% ipython --no-banner

In [1]: import numpy as np

In [2]: np.set_printoptions(precision=3, suppress=True, linewidth=160)

In [3]: rd = lambda a: np.round(a, 3) + 0

In [4]: Z = np.array([[1, 0, 2]])

In [5]: rng = np.random.default_rng(65570)

In [6]: data = rng.normal(size=(21, 1)) @ Z + np.array([-5, 9, -7])

In [7]: rd(data)
Out[7]: 
array([[ -4.944,   9.   ,  -6.889],
       [ -5.656,   9.   ,  -8.312],
       [ -4.338,   9.   ,  -5.676],
       [ -5.421,   9.   ,  -7.842],
       [ -4.004,   9.   ,  -5.009],
       [ -5.488,   9.   ,  -7.976],
       [ -6.093,   9.   ,  -9.186],
       [ -4.259,   9.   ,  -5.519],
       [ -4.921,   9.   ,  -6.842],
       [ -3.469,   9.   ,  -3.937],
       [ -6.216,   9.   ,  -9.432],
       [ -5.503,   9.   ,  -8.006],
       [ -4.537,   9.   ,  -6.075],
       [ -4.784,   9.   ,  -6.567],
       [ -5.653,   9.   ,  -8.306],
       [ -5.169,   9.   ,  -7.339],
       [ -6.618,   9.   , -10.237],
       [ -4.272,   9.   ,  -5.543],
       [ -8.721,   9.   , -14.442],
       [ -6.489,   9.   ,  -9.978],
       [ -5.034,   9.   ,  -7.067]])

In [8]: # rows and columns are dependent

In [9]: left, sig, VT = np.linalg.svd(data)

In [10]: np.argmax(sig[:-1] / (sig[1:] + 1e-6)) + 1
Out[10]: np.int64(2)

In [11]: out = left[:, :2] @ np.diag(sig[:2]) @ VT[:2]

In [12]: np.linalg.matrix_rank(out)
Out[12]: np.int64(2)

In [13]: np.linalg.matrix_rank(data, rtol=0.05)
Out[13]: np.int64(2)

In [14]: rd(np.abs(data - out).max())
Out[14]: np.float64(0.0)

In [15]: rd(np.linalg.svd(data, compute_uv=False))
Out[15]: array([59.854,  7.938,  0.   ])

In [16]: np.linalg.matrix_rank(data)
Out[16]: np.int64(2)

In [17]: data.shape
Out[17]: (21, 3)

In [18]: np.count_nonzero(data)
Out[18]: np.int64(63)

In [19]: rd(np.abs(data).max())
Out[19]: np.float64(14.442)

In [20]: F = np.load("data.npy")

In [21]: rd(F)
Out[21]: 
array([[0.216, 0.388, 0.129, 0.043],
       [0.388, 0.698, 0.233, 0.078],
       [0.129, 0.233, 0.078, 0.026],
       [0.043, 0.078, 0.026, 0.009]])

In [22]: np.linalg.norm(F, axis=1).argmax()
Out[22]: np.int64(1)

In [23]: rd(np.linalg.norm(F, 1)), rd(np.linalg.norm(F, np.inf))
Out[23]: (np.float64(1.397), np.float64(1.397))

In [24]: rd(np.linalg.norm(F, axis=1))
Out[24]: array([0.464, 0.836, 0.279, 0.093])

In [25]: rd(np.linalg.norm(F[1] - F[2]))
Out[25]: np.float64(0.557)

In [26]: rd(np.linalg.norm(F, 2))
Out[26]: np.float64(1.0)

In [27]: rd(np.trace(np.linalg.pinv(data) @ data))
Out[27]: np.float64(2.0)

In [28]: np.unique(data.round(6), axis=0).shape
Out[28]: (21, 3)

In [29]: rd(data @ np.linalg.pinv(data) @ data)
Out[29]: 
array([[ -4.944,   9.   ,  -6.889],
       [ -5.656,   9.   ,  -8.312],
       [ -4.338,   9.   ,  -5.676],
       [ -5.421,   9.   ,  -7.842],
       [ -4.004,   9.   ,  -5.009],
       [ -5.488,   9.   ,  -7.976],
       [ -6.093,   9.   ,  -9.186],
       [ -4.259,   9.   ,  -5.519],
       [ -4.921,   9.   ,  -6.842],
       [ -3.469,   9.   ,  -3.937],
       [ -6.216,   9.   ,  -9.432],
       [ -5.503,   9.   ,  -8.006],
       [ -4.537,   9.   ,  -6.075],
       [ -4.784,   9.   ,  -6.567],
       [ -5.653,   9.   ,  -8.306],
       [ -5.169,   9.   ,  -7.339],
       [ -6.618,   9.   , -10.237],
       [ -4.272,   9.   ,  -5.543],
       [ -8.721,   9.   , -14.442],
       [ -6.489,   9.   ,  -9.978],
       [ -5.034,   9.   ,  -7.067]])

In [30]: np.linalg.lstsq(data[:-1].T, data[-1])[2]
Out[30]: np.int32(2)

In [31]: A = np.load("layer14.npy")

In [32]: A
Out[32]: 
array([[ 3, -5,  1,  1],
       [ 4, -5,  3,  3],
       [ 5, -7,  3,  3]])

In [33]: # null space of dimension 2

In [34]: rd(A @ np.linalg.pinv(A) @ A)
Out[34]: 
array([[ 3., -5.,  1.,  1.],
       [ 4., -5.,  3.,  3.],
       [ 5., -7.,  3.,  3.]])

In [35]: np.allclose(A[:-1].T @ np.linalg.lstsq(A[:-1].T, A[-1])[0], A[-1])
Out[35]: True

In [36]: r = np.linalg.matrix_rank(A)

In [37]: r
Out[37]: np.int64(2)

In [38]: N = np.linalg.svd(A)[2][r:].T

In [39]: rd(N @ N.T)
Out[39]: 
array([[ 0.727,  0.364, -0.182, -0.182],
       [ 0.364,  0.182, -0.091, -0.091],
       [-0.182, -0.091,  0.545, -0.455],
       [-0.182, -0.091, -0.455,  0.545]])

In [40]: np.linalg.matrix_rank(A.T @ A), np.linalg.matrix_rank(A @ A.T)
Out[40]: (np.int64(2), np.int64(2))

In [41]: [int(np.linalg.matrix_rank(A[:, :j + 1])) for j in range(4)]
Out[41]: [1, 2, 2, 2]

In [42]: N.shape
Out[42]: (4, 2)

In [43]: np.allclose(A @ N, 0)
Out[43]: True

In [44]: [round(float(x), 3) for x in np.linalg.svd(A, compute_uv=False)[:3]]
Out[44]: [13.565, 1.729, 0.0]

In [45]: rd(np.linalg.norm(A, 2) / np.linalg.norm(A))
Out[45]: np.float64(0.992)

In [46]: np.linalg.cond(A) > 100
Out[46]: np.True_

In [47]: np.linalg.matrix_rank(A, rtol=0.1)
Out[47]: np.int64(2)

In [48]: left, sig, VT = np.linalg.svd(A)

In [49]: vecs = VT[:(sig > 1e-8).sum()]

In [50]: x0 = A[1] + 2 * A[0] + rng.integers(2) * np.eye(4)[3]

In [51]: x0
Out[51]: array([ 10., -15.,   5.,   5.])

In [52]: rd(np.linalg.norm(x0 - vecs.T @ vecs @ x0))
Out[52]: np.float64(0.0)

In [53]: rd(np.diag(vecs.T @ vecs))
Out[53]: array([0.273, 0.818, 0.455, 0.455])

In [54]: np.linalg.matrix_rank(np.vstack([A, x0]))
Out[54]: np.int64(2)

In [55]: arr = np.load("a.npy")

In [56]: rd(arr)
Out[56]: 
array([[ 1.   ,  0.   ,  0.   ,  0.   ],
       [ 0.   ,  1.   ,  0.   ,  0.   ],
       [ 0.   ,  0.   ,  0.707, -0.707],
       [ 0.   ,  0.   ,  0.707,  0.707]])

In [57]: # 3 blocks once reordered

In [58]: proj = np.triu(np.array([[2, -4, -5, -2], [0, 7, 5, -9], [7, 6, -4, -9], [5, -7, -4, -5]]), 1) + np.eye(4)

In [59]: out = proj @ arr @ np.linalg.inv(proj)

In [60]: rd(np.linalg.det(out))
Out[60]: np.float64(1.0)

In [61]: rd(np.poly(out))
Out[61]: array([ 1.   , -3.414,  4.828, -3.414,  1.   ])

In [62]: rd(proj @ arr - arr @ proj)
Out[62]: 
array([[ 0.   ,  0.   ,  0.05 ,  4.121],
       [ 0.   ,  0.   , -7.828, -0.899],
       [ 0.   ,  0.   , -6.364,  0.   ],
       [ 0.   ,  0.   ,  0.   ,  6.364]])

In [63]: rd(np.linalg.matrix_power(arr, 3))
Out[63]: 
array([[ 1.   ,  0.   ,  0.   ,  0.   ],
       [ 0.   ,  1.   ,  0.   ,  0.   ],
       [ 0.   ,  0.   , -0.707, -0.707],
       [ 0.   ,  0.   ,  0.707, -0.707]])

In [64]: rd(np.abs(np.linalg.eigvals(arr)).max())
Out[64]: np.float64(1.0)

In [65]: np.allclose(arr @ arr.T, arr.T @ arr)
Out[65]: True

In [66]: rd((arr - arr.T) / 2)
Out[66]: 
array([[ 0.   ,  0.   ,  0.   ,  0.   ],
       [ 0.   ,  0.   ,  0.   ,  0.   ],
       [ 0.   ,  0.   ,  0.   , -0.707],
       [ 0.   ,  0.   ,  0.707,  0.   ]])

In [67]: rd(np.sort(np.abs(np.linalg.eigvals(arr))))
Out[67]: array([1., 1., 1., 1.])

In [68]: labels = rng.permutation(4)

In [69]: labels
Out[69]: array([0, 2, 1, 3])

In [70]: out = arr[labels][:, labels]

In [71]: np.allclose(out, arr)
Out[71]: False

In [72]: rd(np.linalg.det(out)), rd(np.linalg.det(arr[labels]))
Out[72]: (np.float64(1.0), np.float64(-1.0))

In [73]: u = np.array([1, 0])

In [74]: rd(np.array([np.convolve(row, u, "same") for row in arr]))
Out[74]: 
array([[ 1.   ,  0.   ,  0.   ,  0.   ],
       [ 0.   ,  1.   ,  0.   ,  0.   ],
       [ 0.   ,  0.   ,  0.707, -0.707],
       [ 0.   ,  0.   ,  0.707,  0.707]])

In [75]: np.polyval(u, arr[0])
Out[75]: array([1., 0., 0., 0.])

In [76]: rd(np.correlate(arr[0], arr[2], "full"))
Out[76]: array([-0.707,  0.707,  0.   ,  0.   ,  0.   ,  0.   ,  0.   ])

In [77]: M = np.load("arr.npy")

In [78]: M
Out[78]: 
array([[ 0., -1.,  0.],
       [-1.,  2., -1.],
       [ 0., -1.,  2.]])

In [79]: evals, vecs = np.linalg.eigh(M)

In [80]: rd(vecs @ np.diag(evals) @ vecs.T)
Out[80]: 
array([[ 0., -1.,  0.],
       [-1.,  2., -1.],
       [ 0., -1.,  2.]])

In [81]: rd(evals)
Out[81]: array([-0.481,  1.311,  3.17 ])

In [82]: rd(vecs.T @ vecs)
Out[82]: 
array([[1., 0., 0.],
       [0., 1., 0.],
       [0., 0., 1.]])

In [83]: (evals > 1e-8).sum(), (evals < -1e-8).sum()
Out[83]: (np.int64(2), np.int64(1))

In [84]: evals.sum(), np.trace(M)
Out[84]: (np.float64(4.0), np.float64(4.0))

In [85]: rd(np.linalg.norm(A) ** 2 / np.linalg.norm(A, 2) ** 2)
Out[85]: np.float64(1.016)

In [86]: rd(np.linalg.norm(A[1], 1)), rd(np.linalg.norm(A[1], np.inf))
Out[86]: (np.float64(15.0), np.float64(5.0))

In [87]: rd(np.linalg.norm(A, "nuc"))
Out[87]: np.float64(15.294)

In [88]: np.linalg.cond(data) > 100
Out[88]: np.True_

In [89]: rd(np.linalg.norm(data, 2) / np.linalg.norm(data))
Out[89]: np.float64(0.991)

In [90]: np.argsort(-np.linalg.norm(data, axis=0).round(6), kind="stable")[:3]
Out[90]: array([1, 2, 0])

In [91]: [round(float(x), 3) for x in np.linalg.svd(data, compute_uv=False)[:3]]
Out[91]: [59.854, 7.938, 0.0]

In [92]: rd(np.linalg.norm(M, 2))
Out[92]: np.float64(3.17)

In [93]: rd(np.linalg.norm(M) ** 2 / np.linalg.norm(M, 2) ** 2)
Out[93]: np.float64(1.194)

In [94]: np.linalg.norm(M, axis=1).argmax()
Out[94]: np.int64(1)

In [95]: rd(np.linalg.norm(arr, axis=0))
Out[95]: array([1., 1., 1., 1.])

In [96]: rd(arr.T @ arr)
Out[96]: 
array([[1., 0., 0., 0.],
       [0., 1., 0., 0.],
       [0., 0., 1., 0.],
       [0., 0., 0., 1.]])

In [97]: E = np.load("block18.npy")

In [98]: E
Out[98]: 
array([[0, 3, 0],
       [0, 0, 0],
       [0, 0, 0]])

In [99]: # column 2 repeats column 0

In [100]: E @ E.T
Out[100]: 
array([[9, 0, 0],
       [0, 0, 0],
       [0, 0, 0]])

In [101]: E[:, 1] @ E[:, 0]
Out[101]: np.int64(0)

In [102]: x0 = np.array([2, -1, 0, -3])

In [103]: target = arr @ x0

In [104]: rd(target)
Out[104]: array([ 2.   , -1.   ,  2.121, -2.121])

In [105]: rd(np.linalg.solve(arr, target + arr[:, 1]))
Out[105]: array([ 2.,  0.,  0., -3.])

In [106]: r = np.linalg.matrix_rank(data)

In [107]: r
Out[107]: np.int64(2)

In [108]: N = np.linalg.svd(data)[2][r:].T

In [109]: rd(data @ N)
Out[109]: 
array([[0.],
       [0.],
       [0.],
       [0.],
       [0.],
       [0.],
       [0.],
       [0.],
       [0.],
       [0.],
       [0.],
       [0.],
       [0.],
       [0.],
       [0.],
       [0.],
       [0.],
       [0.],
       [0.],
       [0.],
       [0.]])

In [110]: np.linalg.matrix_rank(data.T @ data), np.linalg.matrix_rank(data @ data.T)
Out[110]: (np.int64(2), np.int64(2))

In [111]: [int(np.linalg.matrix_rank(data[:i])) for i in range(1, len(data) + 1)]
Out[111]: [1, 2, 2, 2, 2, 2, 2, 2, 2, 2, 2, 2, 2, 2, 2, 2, 2, 2, 2, 2, 2]

In [112]: rd(N @ N.T)
Out[112]: 
array([[ 0.783,  0.13 , -0.391],
       [ 0.13 ,  0.022, -0.065],
       [-0.391, -0.065,  0.196]])

In [113]: N.shape
Out[113]: (3, 1)

In [114]: [int(np.linalg.matrix_rank(data[:, :j + 1])) for j in range(3)]
Out[114]: [1, 2, 2]

In [115]: [int(np.linalg.matrix_rank(np.delete(data, i, axis=0))) for i in range(21)]
Out[115]: [2, 2, 2, 2, 2, 2, 2, 2, 2, 2, 2, 2, 2, 2, 2, 2, 2, 2, 2, 2, 2]

In [116]: feats = np.array([[3, 3, 3, 3], [3, 6, 6, 6], [3, 6, 9, 9], [3, 6, 9, 12]])

In [117]: left, sig, VT = np.linalg.svd(A, full_matrices=False)

In [118]: np.allclose(left * sig @ VT, A)
Out[118]: True

In [119]: np.abs(left[:, 0]).round(6).argmax()
Out[119]: np.int64(2)

In [120]: rd(np.cumsum(sig ** 2) / np.sum(sig ** 2))
Out[120]: array([0.984, 1.   , 1.   ])

In [121]: (sig > 1e-8).sum()
Out[121]: np.int64(2)

In [122]: left.shape, sig.shape, VT.shape
Out[122]: ((3, 3), (3,), (3, 4))

In [123]: rd(left.T @ A @ VT.T)
Out[123]: 
array([[13.565,  0.   ,  0.   ],
       [ 0.   ,  1.729,  0.   ],
       [ 0.   ,  0.   ,  0.   ]])

In [124]: rd(sig / sig[0])
Out[124]: array([1.   , 0.127, 0.   ])

In [125]: L = np.linalg.cholesky(feats)

In [126]: rd(L)
Out[126]: 
array([[1.732, 0.   , 0.   , 0.   ],
       [1.732, 1.732, 0.   , 0.   ],
       [1.732, 1.732, 1.732, 0.   ],
       [1.732, 1.732, 1.732, 1.732]])

In [127]: rd(np.prod(np.diag(L)) ** 2), rd(np.linalg.det(feats))
Out[127]: (np.float64(81.0), np.float64(81.0))

In [128]: rd(feats / np.sqrt(np.outer(np.diag(feats), np.diag(feats))))
Out[128]: 
array([[1.   , 0.707, 0.577, 0.5  ],
       [0.707, 1.   , 0.816, 0.707],
       [0.577, 0.816, 1.   , 0.866],
       [0.5  , 0.707, 0.866, 1.   ]])

In [129]: out = np.linalg.inv(feats)

In [130]: rd(np.linalg.cond(feats))
Out[130]: np.float64(29.284)

In [131]: rd(np.linalg.slogdet(feats)[0])
Out[131]: np.float64(1.0)

In [132]: rd(np.linalg.det(feats) * out)
Out[132]: 
array([[ 54., -27.,   0.,   0.],
       [-27.,  54., -27.,   0.],
       [  0., -27.,  54., -27.],
       [  0.,   0., -27.,  27.]])

In [133]: rd(np.linalg.inv(out))
Out[133]: 
array([[ 3.,  3.,  3.,  3.],
       [ 3.,  6.,  6.,  6.],
       [ 3.,  6.,  9.,  9.],
       [ 3.,  6.,  9., 12.]])

In [134]: K, _ = np.linalg.qr(np.array([[-0.7, -2.3, -0.3, -0.7],
     ...:     [1.0, -1.5, 1.0, 1.4],
     ...:     [-0.6, 0.1, -0.6, 0.8],
     ...:     [-0.7, 1.4, 0.2, -0.3]]))

In [135]: rd(K)
Out[135]: 
array([[-0.458, -0.853,  0.155, -0.198],
       [ 0.654, -0.365,  0.492,  0.444],
       [-0.392, -0.046, -0.298,  0.869],
       [-0.458,  0.371,  0.803,  0.088]])

In [136]: # columns are unit length and at right angles

In [137]: u = np.array([1, 0, 2])

In [138]: rd(np.array([np.convolve(row, u, "same") for row in K]))
Out[138]: 
array([[-0.853, -0.76 , -1.904,  0.31 ],
       [-0.365,  1.8  , -0.285,  0.984],
       [-0.046, -1.082,  0.778, -0.595],
       [ 0.371, -0.112,  0.83 ,  1.606]])

In [139]: rd(np.cross(K[2, :3], K[3, :3]))
Out[139]: array([ 0.074,  0.451, -0.166])
